>>> import numpy as np
>>> from numpy import linalg as LA
>>> np.set_printoptions(suppress=True, linewidth=160)
>>> data = np.load("data.npy")
>>> print(data)
[[12 29 23 18 11 12 20]
 [ 3  3  3  2  1  6  6]
 [ 4  9  9  7  0  0  5]
 [ 8 24 13 14 12 13 11]
 [15 35 24 19 14  9 20]
 [13 25 17 15  5  8 14]
 [14 27 23 11  8  3 13]
 [ 4  9  8  1  5  2  1]
 [ 7 16 10  6  7  9  3]
 [ 7 12 11  3  6  8  7]
 [10 18 14  4  8  3  8]
 [ 4  9  8  1  5  2  1]
 [ 1  8  3  8  5  4  8]
 [13 25 15 15  6 10 13]
 [ 0  0  0  0  0  0  0]]
>>> print(np.round(data.mean(axis=0), 3))
[ 7.667 16.6   12.067  8.267  6.2    5.933  8.667]
>>> print(np.abs(data).max())
35
>>> print(np.count_nonzero(data))
96
>>> print(np.diff(data, axis=0))
[[ -9 -26 -20 -16 -10  -6 -14]
 [  1   6   6   5  -1  -6  -1]
 [  4  15   4   7  12  13   6]
 [  7  11  11   5   2  -4   9]
 [ -2 -10  -7  -4  -9  -1  -6]
 [  1   2   6  -4   3  -5  -1]
 [-10 -18 -15 -10  -3  -1 -12]
 [  3   7   2   5   2   7   2]
 [  0  -4   1  -3  -1  -1   4]
 [  3   6   3   1   2  -5   1]
 [ -6  -9  -6  -3  -3  -1  -7]
 [ -3  -1  -5   7   0   2   7]
 [ 12  17  12   7   1   6   5]
 [-13 -25 -15 -15  -6 -10 -13]]
>>> print(data - data[0])
[[  0   0   0   0   0   0   0]
 [ -9 -26 -20 -16 -10  -6 -14]
 [ -8 -20 -14 -11 -11 -12 -15]
 [ -4  -5 -10  -4   1   1  -9]
 [  3   6   1   1   3  -3   0]
 [  1  -4  -6  -3  -6  -4  -6]
 [  2  -2   0  -7  -3  -9  -7]
 [ -8 -20 -15 -17  -6 -10 -19]
 [ -5 -13 -13 -12  -4  -3 -17]
 [ -5 -17 -12 -15  -5  -4 -13]
 [ -2 -11  -9 -14  -3  -9 -12]
 [ -8 -20 -15 -17  -6 -10 -19]
 [-11 -21 -20 -10  -6  -8 -12]
 [  1  -4  -8  -3  -5  -2  -7]
 [-12 -29 -23 -18 -11 -12 -20]]
>>> print(np.round(LA.svd(data, compute_uv=False), 3))
[119.351  15.375  12.636   7.709   7.366   4.307   0.265]
>>> print(data.shape)
(15, 7)
>>> print(LA.matrix_rank(data))
7
>>> LA.rank(data)
Traceback (most recent call last):
  File "<python-input-13>", line 1, in <module>
    LA.rank(data)
    ^^^^^^^
AttributeError: module 'numpy.linalg' has no attribute 'rank'
>>> print(data.sum(axis=1))
[125  24  34  95 136  97  99  30  58  54  65  30  37  97   0]
>>> mat = np.load("layer9.npy")
>>> print(mat)
[[ 5  5  5]
 [ 5 10 10]
 [ 5 10 15]]
>>> vals, vecs = LA.eig(mat)
>>> print(round(float(np.prod(vals)), 3))
125.0
>>> print(np.round(np.sort(LA.eigvals(mat.T)), 3))
[ 1.54   3.216 25.245]
>>> print(vals.round(3))
[25.245  3.216  1.54 ]
>>> print(np.round(np.sort(LA.eigvals(mat @ mat)), 3))
[  2.371  10.34  637.289]
>>> print(np.round(mat @ vecs[:, 0] - vals[0] * vecs[:, 0], 3) + 0)
[0. 0. 0.]
>>> out = mat[0, 0] * mat[1:] - np.outer(mat[1:, 0], mat[0])
>>> print(out)
[[ 0 25 25]
 [ 0 25 50]]
>>> print(np.flatnonzero(~out.round(6).any(axis=1)))
[]
>>> print(LA.matrix_rank(out), LA.matrix_rank(mat))
2 3
>>> print(np.einsum("ij,ji->", mat, mat))
650
>>> print(np.round(LA.eigvals(mat), 3))
[25.245  3.216  1.54 ]
>>> print(np.round(np.poly(mat), 3))
[   1.  -30.  125. -125.]
>>> print(np.kron(np.eye(2, dtype=int), mat))
[[ 5  5  5  0  0  0]
 [ 5 10 10  0  0  0]
 [ 5 10 15  0  0  0]
 [ 0  0  0  5  5  5]
 [ 0  0  0  5 10 10]
 [ 0  0  0  5 10 15]]
>>> print(np.einsum("ii->", mat))
30
>>> print(round(LA.det(mat[::-1]), 3))
-125.0
>>> f = np.array([6, -4])
>>> print(np.array([np.convolve(row, f, "same") for row in mat]))
[[30 10 10]
 [30 40 20]
 [30 40 50]]
>>> print(np.polyval(f, mat[0]))
[26 26 26]
>>> print(np.cross(mat[0, :3], mat[2, :3]))
[ 25 -50  25]
>>> Lm = LA.cholesky(mat)
>>> print(np.round(Lm @ Lm.T, 3))
[[ 5.  5.  5.]
 [ 5. 10. 10.]
 [ 5. 10. 15.]]
>>> print(np.round(np.diag(Lm) ** 2, 3))
[5. 5. 5.]
>>> print(LA.eigvalsh(mat).min() > 0)
True
>>> E = np.array([[0, 0, 0, 0], [5, 2, 5, 2], [0, 0, 0, 0], [0, 0, -5, -2]])
>>> out = np.array([[3, 3, 3], [4, 5, 5]])
>>> basis = np.kron(out, E)
>>> print(LA.matrix_rank(basis))
4
>>> print(round(LA.norm(basis, 2), 3), round(float(LA.norm(out, 2) * LA.norm(E, 2)), 3))
83.941 83.941
